$ python -q
>>> import numpy as np
>>> np.set_printoptions(precision=3, suppress=True, linewidth=140, floatmode="fixed")
>>> def rnd(a):
...     return np.round(a, 3) + 0
... 
>>> out = np.array([[2, 1, 1, 1, 3],
...     [1, 0, 0, 1, 2],
...     [2, 3, 0, 3, 1],
...     [1, 1, 0, 2, 1],
...     [3, 0, 0, 2, 3]])
>>> feats = np.triu(out, 1)
>>> feats
array([[0, 1, 1, 1, 3],
       [0, 0, 0, 1, 2],
       [0, 0, 0, 3, 1],
       [0, 0, 0, 0, 1],
       [0, 0, 0, 0, 0]])
>>> rng = np.random.default_rng(5748)
>>> out = feats + rng.integers(-2, 3, (5, 3)) @ rng.integers(-2, 3, (3, 5))
>>> out
array([[-8, -9,  7,  3,  3],
       [ 4,  5, -3,  0,  2],
       [-3, -4,  4,  3,  1],
       [ 0,  2, -2, -3, -2],
       [ 4,  2,  2,  2,  4]])
>>> np.linalg.matrix_rank(out - feats, tol=1e-8)
np.int64(3)
>>> rnd(np.linalg.svd(out - feats, compute_uv=False))
array([17.507,  7.405,  2.159,  0.000,  0.000])
>>> out = np.array([[5, 1], [2, 1], [6, 1], [7, 0], [8, 2]])
>>> np.vstack([feats, out.T]).shape
(7, 5)
>>> np.einsum("ik,kj->ji", feats, out)
array([[39, 23, 29,  8,  0],
       [ 8,  4,  2,  2,  0]])
>>> np.linalg.matrix_rank(feats @ out)
np.int64(2)
>>> np.einsum("ii->", feats)
np.int64(0)
>>> rnd(np.linalg.det(feats[::-1]))
np.float64(0.0)
>>> rnd(np.linalg.det(feats.T))
np.float64(0.0)
>>> rnd(np.linalg.eigvals(feats).sum().real)
np.float64(0.0)
>>> np.einsum("ij,ji->", feats, feats)
np.int64(0)
>>> np.kron(np.eye(2, dtype=int), feats)
array([[0, 1, 1, 1, 3, 0, 0, 0, 0, 0],
       [0, 0, 0, 1, 2, 0, 0, 0, 0, 0],
       [0, 0, 0, 3, 1, 0, 0, 0, 0, 0],
       [0, 0, 0, 0, 1, 0, 0, 0, 0, 0],
       [0, 0, 0, 0, 0, 0, 0, 0, 0, 0],
       [0, 0, 0, 0, 0, 0, 1, 1, 1, 3],
       [0, 0, 0, 0, 0, 0, 0, 0, 1, 2],
       [0, 0, 0, 0, 0, 0, 0, 0, 3, 1],
       [0, 0, 0, 0, 0, 0, 0, 0, 0, 1],
       [0, 0, 0, 0, 0, 0, 0, 0, 0, 0]])
>>> rnd(np.linalg.eigvals(feats))
array([0.000, 0.000, 0.000, 0.000, 0.000])
>>> blk = np.stack([feats, -2 * feats, feats[::-1]])
>>> blk.shape
(3, 5, 5)
>>> np.linalg.matrix_rank(blk)
array([3, 3, 3])
>>> rnd(np.linalg.norm(blk, axis=(1, 2)))
array([ 5.292, 10.583,  5.292])
>>> left, sv, Vt = np.linalg.svd(feats)
>>> V = Vt[:(sv > 1e-8).sum()]
>>> vec = feats[0] + 2 * feats[1] + rng.integers(2) * np.eye(5)[1]
>>> vec
array([0.000, 2.000, 1.000, 3.000, 7.000])
>>> np.linalg.matrix_rank(np.vstack([feats, vec]))
np.int64(4)
>>> np.allclose(V.T @ V @ vec, vec)
False
>>> rnd(V.T @ V)
array([[0.000, 0.000, 0.000, 0.000, 0.000],
       [0.000, 0.500, 0.500, 0.000, 0.000],
       [0.000, 0.500, 0.500, 0.000, 0.000],
       [0.000, 0.000, 0.000, 1.000, 0.000],
       [0.000, 0.000, 0.000, 0.000, 1.000]])
>>> J = np.load("data.npy")
>>> J
array([[-1.500,  2.100, -0.500],
       [ 1.800, -0.500, -1.300],
       [ 0.300,  1.300,  0.300],
       [-1.200, -1.200,  0.500],
       [ 1.500, -0.900, -0.500]])
>>> r0, g = J[3], J[2]
>>> r0 @ g
np.float64(-1.77)
>>> pr = (r0 @ g) / (r0 @ r0) * r0
>>> (g - pr) @ r0
np.float64(0.0)
>>> rnd(np.linalg.norm(r0 + g) ** 2 + np.linalg.norm(r0 - g) ** 2)
np.float64(10.0)
>>> out = np.c_[J[:, :2] @ np.array([[2, 4], [-1, 8]]), np.array([2, 0, 0, 2, 1])]
>>> rnd(out)
array([[ -5.100,  10.800,   2.000],
       [  4.100,   3.200,   0.000],
       [ -0.700,  11.600,   0.000],
       [ -1.200, -14.400,   2.000],
       [  3.900,  -1.200,   1.000]])
>>> rnd(np.linalg.norm(out - J @ np.linalg.lstsq(J, out)[0], axis=0))
array([0.000, 0.000, 2.245])
>>> np.linalg.matrix_rank(out)
np.int64(3)
>>> np.linalg.matrix_rank(np.c_[J, out])
np.int64(4)
>>> rnd(np.linalg.norm(np.linalg.qr(J)[0].T @ out, axis=0) ** 2 / ((out ** 2).sum(axis=0) + 1e-12))
array([1.000, 1.000, 0.440])
>>> rnd(np.linalg.lstsq(J, out[:, 0])[0])
array([ 2.000, -1.000,  0.000])
>>> A = np.load("out3.npy")
>>> A
array([[2.000, 1.000, 0.000, 4.000, 4.000],
       [1.000, 0.000, 2.000, 8.000, 5.000],
       [0.000, 0.000, 0.000, 6.000, 2.000],
       [0.000, 0.000, 0.000, 3.000, 2.000],
       [0.000, 0.000, 0.000, 2.000, 2.000]])
>>> r = np.linalg.matrix_rank(A)
>>> r
np.int64(4)
>>> N = np.linalg.svd(A)[2][r:].T
>>> [int(np.linalg.matrix_rank(np.delete(A, i, axis=0))) for i in range(5)]
[3, 3, 4, 4, 4]
>>> np.linalg.matrix_rank(A.T @ A), np.linalg.matrix_rank(A @ A.T)
(np.int64(4), np.int64(4))
>>> rnd(N @ N.T)
array([[ 0.190, -0.381, -0.095,  0.000,  0.000],
       [-0.381,  0.762,  0.190,  0.000,  0.000],
       [-0.095,  0.190,  0.048,  0.000,  0.000],
       [ 0.000,  0.000,  0.000,  0.000,  0.000],
       [ 0.000,  0.000,  0.000,  0.000,  0.000]])
>>> rnd(N[:, 0] / N[np.abs(N[:, 0]).round(6).argmax(), 0])
array([-0.500,  1.000,  0.250,  0.000,  0.000])
>>> np.allclose(A @ N, 0)
True
>>> rnd(A @ N)
array([[0.000],
       [0.000],
       [0.000],
       [0.000],
       [0.000]])
>>> out = A + rng.integers(-2, 3, (5, 4)) @ rng.integers(-2, 3, (4, 5))
>>> out
array([[ 2.000,  2.000,  2.000,  4.000,  4.000],
       [-1.000,  4.000,  2.000,  8.000,  5.000],
       [-2.000, -3.000,  0.000,  5.000,  8.000],
       [ 2.000,  0.000,  2.000, -3.000,  2.000],
       [ 2.000, -1.000,  0.000,  1.000,  0.000]])
>>> rnd(np.linalg.svd(out - A, compute_uv=False))
array([7.383, 6.942, 4.781, 1.853, 0.000])
>>> np.abs(out - A).sum(axis=1)
array([ 3.000,  6.000, 12.000, 10.000,  6.000])
>>> np.linalg.matrix_rank(out - A, tol=1e-8)
np.int64(4)
>>> np.einsum("ii->", out)
np.float64(3.0)
>>> E = np.load("case8.npy")
>>> E
array([[-0.353, -2.388, -1.782],
       [ 1.205, -2.570, -0.971],
       [-0.164, -1.088,  2.791],
       [-0.192,  2.652,  1.390],
       [ 2.324,  0.192,  1.888],
       [ 0.088, -0.548,  2.948],
       [-1.213, -0.969,  2.567],
       [-0.847,  1.786,  2.257],
       [-2.578, -1.533, -0.062],
       [-1.749, -2.052,  1.316],
       [-2.189,  1.963,  0.597],
       [-0.423, -1.760, -2.392],
       [ 1.896,  2.116, -0.962],
       [ 2.546,  1.559, -0.296],
       [-0.946, -1.543,  2.392],
       [-0.246, -1.662, -2.486],
       [-2.502, -1.084, -1.250],
       [ 0.309,  2.505,  1.622],
       [-2.618,  1.201,  0.840],
       [-1.578,  2.256, -1.192],
       [ 1.506, -2.547,  0.496],
       [ 0.788, -0.160,  2.890],
       [-1.540,  2.554, -0.324],
       [ 2.165, -0.130,  2.073],
       [-2.826,  0.278, -0.967],
       [-2.731, -0.058,  1.241],
       [-2.185,  0.743, -1.917],
       [-2.217, -1.504,  1.350]])
>>> basis = E[[17, 10]].astype(float)
>>> for _ in range(6):
...     idx = np.linalg.norm(E[:, None] - basis, axis=-1).argmin(axis=1)
...     basis = np.array([E[idx == j].mean(axis=0) for j in range(2)])
... 
>>> idx
array([1, 0, 0, 0, 0, 0, 0, 0, 1, 1, 1, 1, 0, 0, 0, 1, 1, 0, 1, 1, 0, 0, 1, 0, 1, 1, 1, 1])
>>> np.abs(basis[1] - basis[0]).argmax()
np.int64(0)
